$ python -q
>>> import numpy as np
>>> np.set_printoptions(precision=3, suppress=True, linewidth=200, floatmode="fixed")
>>> A = np.loadtxt("arr.csv", delimiter=",")
>>> A
array([[ 0.455,  0.309,  0.328,  0.210,  0.032],
       [ 0.309,  0.273,  0.050,  0.313,  0.049],
       [ 0.328,  0.050,  0.702, -0.311, -0.048],
       [ 0.210,  0.313, -0.311,  0.580, -0.065],
       [ 0.032,  0.049, -0.048, -0.065,  0.990]])
>>> print(np.linalg.lstsq(A[:-1].T, A[-1])[2])
3
>>> print(A @ np.linalg.pinv(A) @ A)
[[ 0.455  0.309  0.328  0.210  0.032]
 [ 0.309  0.273  0.050  0.313  0.049]
 [ 0.328  0.050  0.702 -0.311 -0.048]
 [ 0.210  0.313 -0.311  0.580 -0.065]
 [ 0.032  0.049 -0.048 -0.065  0.990]]
>>> np.abs(np.diag(np.linalg.qr(A)[1])) > 1e-9
array([ True,  True,  True, False, False])
>>> rng = np.random.default_rng(79)
>>> ang = rng.uniform(0, 2 * np.pi, 15)
>>> q, _ = np.linalg.qr(np.array([[0.9, -0.4], [-0.4, 0.9], [0.5, -1.4]]))
>>> arr = 5 * np.c_[np.cos(ang), np.sin(ang)] @ q.T
>>> arr
array([[-2.179,  2.515, -3.732],
       [-4.915,  0.794, -0.464],
       [-2.276,  2.496, -3.686],
       [-4.610,  1.337, -1.400],
       [-4.971,  0.540, -0.040],
       [-4.903, -0.090,  0.977],
       [ 3.634, -2.061,  2.747],
       [ 0.855, -2.639,  4.160],
       [-4.977,  0.281,  0.385],
       [ 4.925,  0.018, -0.862],
       [ 4.274, -1.664,  1.990],
       [ 4.936, -0.024, -0.796],
       [-4.962,  0.150,  0.595],
       [-4.673,  1.257, -1.259],
       [-3.076,  2.288, -3.210]])
>>> # looks like rank 2
>>> f, v = arr[14], arr[1]
>>> print(round(float(f @ f), 3))
25.0
>>> pr = (f @ v) / (f @ f) * f
>>> round((v - pr) @ f, 3)
np.float64(-0.0)
>>> np.outer(f, v)
array([[ 15.119,  -2.444,   1.427],
       [-11.242,   1.817,  -1.061],
       [ 15.775,  -2.550,   1.489]])
>>> print(pr)
[-2.267  1.686 -2.366]
